$ python -q
>>> import numpy as np
>>> import numpy.linalg as la
>>> np.set_printoptions(precision=2, suppress=True, linewidth=140)
>>> rnd = lambda a: np.round(a, 2) + 0
>>> mat = np.load("mat.npy")
>>> rnd(mat)
array([[-0.33,  0.02, -0.05, -0.17, -0.37,  0.29,  0.55,  0.13],
       [ 0.72, -0.02, -0.21,  0.3 , -0.46,  0.21,  0.22,  0.12],
       [-0.18, -0.26, -0.2 , -0.44, -0.17,  0.04,  0.34, -0.38],
       [ 0.15, -0.36,  0.49,  0.15,  0.53,  0.36,  0.42,  0.04],
       [ 0.3 , -0.34, -0.13, -0.65,  0.08,  0.31, -0.38,  0.25],
       [ 0.3 , -0.34,  0.01, -0.16,  0.05, -0.76,  0.29, -0.08],
       [-0.33, -0.7 , -0.37,  0.45, -0.06,  0.01, -0.16,  0.18],
       [ 0.15,  0.08, -0.51,  0.12,  0.36,  0.22,  0.02, -0.64],
       [-0.03,  0.27, -0.52, -0.07,  0.44, -0.1 ,  0.32,  0.56]])
>>> rng = np.random.default_rng(198868)
>>> lab = rng.permutation(8)
>>> Y = mat[:, lab] * rng.choice([-1, 1], 8)
>>> rnd(Y)
array([[-0.55, -0.29, -0.37,  0.33,  0.13, -0.05,  0.17,  0.02],
       [-0.22, -0.21, -0.46, -0.72,  0.12, -0.21, -0.3 , -0.02],
       [-0.34, -0.04, -0.17,  0.18, -0.38, -0.2 ,  0.44, -0.26],
       [-0.42, -0.36,  0.53, -0.15,  0.04,  0.49, -0.15, -0.36],
       [ 0.38, -0.31,  0.08, -0.3 ,  0.25, -0.13,  0.65, -0.34],
       [-0.29,  0.76,  0.05, -0.3 , -0.08,  0.01,  0.16, -0.34],
       [ 0.16, -0.01, -0.06,  0.33,  0.18, -0.37, -0.45, -0.7 ],
       [-0.02, -0.22,  0.36, -0.15, -0.64, -0.51, -0.12,  0.08],
       [-0.32,  0.1 ,  0.44,  0.03,  0.56, -0.52,  0.07,  0.27]])
>>> U, _, Vt = la.svd(mat.T @ Y)
>>> print(rnd(la.lstsq(mat, Y)[0]))
[[ 0.  0.  0. -1.  0.  0.  0.  0.]
 [ 0.  0.  0.  0.  0.  0.  0.  1.]
 [ 0.  0.  0.  0.  0.  1.  0.  0.]
 [ 0.  0.  0.  0.  0.  0. -1.  0.]
 [ 0.  0.  1.  0.  0.  0.  0.  0.]
 [ 0. -1.  0.  0.  0.  0.  0.  0.]
 [-1.  0.  0.  0.  0.  0.  0.  0.]
 [ 0.  0.  0.  0.  1.  0.  0.  0.]]
>>> lab
array([6, 5, 4, 0, 7, 2, 3, 1])
>>> U, sigma = la.svd(Y)
Traceback (most recent call last):
  File "<python-input-13>", line 1, in <module>
    U, sigma = la.svd(Y)
    ^^^^^^^^
ValueError: too many values to unpack (expected 2)
>>> U, sigma, Vt = la.svd(Y, full_matrices=False)
>>> rnd(U.T @ Y @ Vt.T)
array([[1., 0., 0., 0., 0., 0., 0., 0.],
       [0., 1., 0., 0., 0., 0., 0., 0.],
       [0., 0., 1., 0., 0., 0., 0., 0.],
       [0., 0., 0., 1., 0., 0., 0., 0.],
       [0., 0., 0., 0., 1., 0., 0., 0.],
       [0., 0., 0., 0., 0., 1., 0., 0.],
       [0., 0., 0., 0., 0., 0., 1., 0.],
       [0., 0., 0., 0., 0., 0., 0., 1.]])
>>> rnd(Vt @ Vt.T)
array([[1., 0., 0., 0., 0., 0., 0., 0.],
       [0., 1., 0., 0., 0., 0., 0., 0.],
       [0., 0., 1., 0., 0., 0., 0., 0.],
       [0., 0., 0., 1., 0., 0., 0., 0.],
       [0., 0., 0., 0., 1., 0., 0., 0.],
       [0., 0., 0., 0., 0., 1., 0., 0.],
       [0., 0., 0., 0., 0., 0., 1., 0.],
       [0., 0., 0., 0., 0., 0., 0., 1.]])
>>> rnd(U.T @ U)
array([[1., 0., 0., 0., 0., 0., 0., 0.],
       [0., 1., 0., 0., 0., 0., 0., 0.],
       [0., 0., 1., 0., 0., 0., 0., 0.],
       [0., 0., 0., 1., 0., 0., 0., 0.],
       [0., 0., 0., 0., 1., 0., 0., 0.],
       [0., 0., 0., 0., 0., 1., 0., 0.],
       [0., 0., 0., 0., 0., 0., 1., 0.],
       [0., 0., 0., 0., 0., 0., 0., 1.]])
>>> rnd(sigma)
array([1., 1., 1., 1., 1., 1., 1., 1.])
>>> np.allclose(U * sigma @ Vt, Y)
True
>>> rnd(sigma / sigma[0])
array([1., 1., 1., 1., 1., 1., 1., 1.])
>>> q, R = la.qr(mat)
>>> rnd(q @ R)
array([[-0.33,  0.02, -0.05, -0.17, -0.37,  0.29,  0.55,  0.13],
       [ 0.72, -0.02, -0.21,  0.3 , -0.46,  0.21,  0.22,  0.12],
       [-0.18, -0.26, -0.2 , -0.44, -0.17,  0.04,  0.34, -0.38],
       [ 0.15, -0.36,  0.49,  0.15,  0.53,  0.36,  0.42,  0.04],
       [ 0.3 , -0.34, -0.13, -0.65,  0.08,  0.31, -0.38,  0.25],
       [ 0.3 , -0.34,  0.01, -0.16,  0.05, -0.76,  0.29, -0.08],
       [-0.33, -0.7 , -0.37,  0.45, -0.06,  0.01, -0.16,  0.18],
       [ 0.15,  0.08, -0.51,  0.12,  0.36,  0.22,  0.02, -0.64],
       [-0.03,  0.27, -0.52, -0.07,  0.44, -0.1 ,  0.32,  0.56]])
>>> np.allclose(R.T @ R, mat.T @ mat)
True
>>> C = np.array([[-3, 4, 2], [-4, 1, 5]])
>>> F = rng.normal(size=(34, 2)) @ C + np.array([2, 2, 2])
>>> rnd(F)
array([[-0.46,  3.36,  4.68],
       [-0.21,  7.47,  2.12],
       [ 2.84,  2.38,  0.63],
       [ 3.04,  3.73, -0.37],
       [ 4.17,  2.65, -1.36],
       [10.23, -1.08, -7.74],
       [-1.26,  6.1 ,  4.31],
       [ 4.56, -1.45,  0.31],
       [ 0.19,  3.21,  3.85],
       [13.5 , -7.11, -9.02],
       [ 3.45,  2.45, -0.26],
       [ 5.95,  0.82, -2.83],
       [ 4.23, -0.33,  0.16],
       [-3.67,  6.25,  7.56],
       [-3.29,  4.24,  8.12],
       [ 0.9 ,  4.33,  2.26],
       [ 5.84, -2.31, -1.  ],
       [ 3.91,  0.04,  0.41],
       [-3.23,  3.55,  8.4 ],
       [-1.25,  6.39,  4.13],
       [ 0.54,  2.45,  3.78],
       [-4.95,  2.14, 11.55],
       [-3.25,  3.8 ,  8.3 ],
       [-5.37,  4.33, 10.95],
       [-1.  ,  3.68,  5.25],
       [-4.7 ,  7.03,  8.57],
       [ 6.57, -0.18, -3.15],
       [ 1.27,  3.54,  2.18],
       [ 0.52,  6.32,  1.73],
       [-3.13,  6.92,  6.45],
       [-2.24,  7.86,  4.72],
       [ 8.75, -7.11, -2.44],
       [ 3.29, -1.32,  2.  ],
       [ 2.14, -1.68,  3.79]])
>>> q, vecs = la.qr(F[:, :1])[0], la.qr(F[:, 1:])[0]
>>> sigma = la.svd(q.T @ vecs, compute_uv=False)
>>> rnd(sigma)
array([0.66])
>>> (sigma > 0.9).sum()
np.int64(0)
>>> print(rnd(la.norm(q @ q.T - vecs @ vecs.T, 2)))
1.0
>>> print(rnd(np.degrees(np.arccos(sigma.clip(0, 1)))))
[48.62]
>>> P = F @ la.solve(F.T @ F, F.T)
>>> rnd(np.diag(P))
array([0.04, 0.13, 0.04, 0.07, 0.07, 0.18, 0.06, 0.06, 0.03, 0.26, 0.05, 0.07, 0.05, 0.07, 0.07, 0.05, 0.08, 0.04, 0.09, 0.07, 0.03, 0.22,
       0.08, 0.14, 0.04, 0.09, 0.07, 0.04, 0.1 , 0.07, 0.11, 0.24, 0.07, 0.11])
>>> gram = np.cov(F, rowvar=False)
>>> np.argsort(-F.std(axis=0).round(6), kind="stable")
array([2, 0, 1])
>>> np.argwhere(np.triu(np.abs(np.corrcoef(F.T)) > 0.8, 1))
array([[0, 1],
       [0, 2]])
>>> rnd(F.std(axis=0))
array([4.43, 3.68, 4.68])
>>> print(rnd(np.median(F, axis=0)))
[0.72 3.28 2.22]
>>> rnd(la.eigvalsh(gram)[::-1])
array([50.57,  6.16,  0.  ])
>>> gram.shape
(3, 3)
>>> rnd(np.corrcoef(F[:, 0], F[:, 2])[0, 1])
np.float64(-0.97)
>>> rnd(np.polyfit(F[:, 0], F[:, 2], 1))
array([-1.02,  4.03])
>>> print(rnd(gram))
[[ 20.23 -13.61 -20.68]
 [-13.61  13.95  11.33]
 [-20.68  11.33  22.54]]
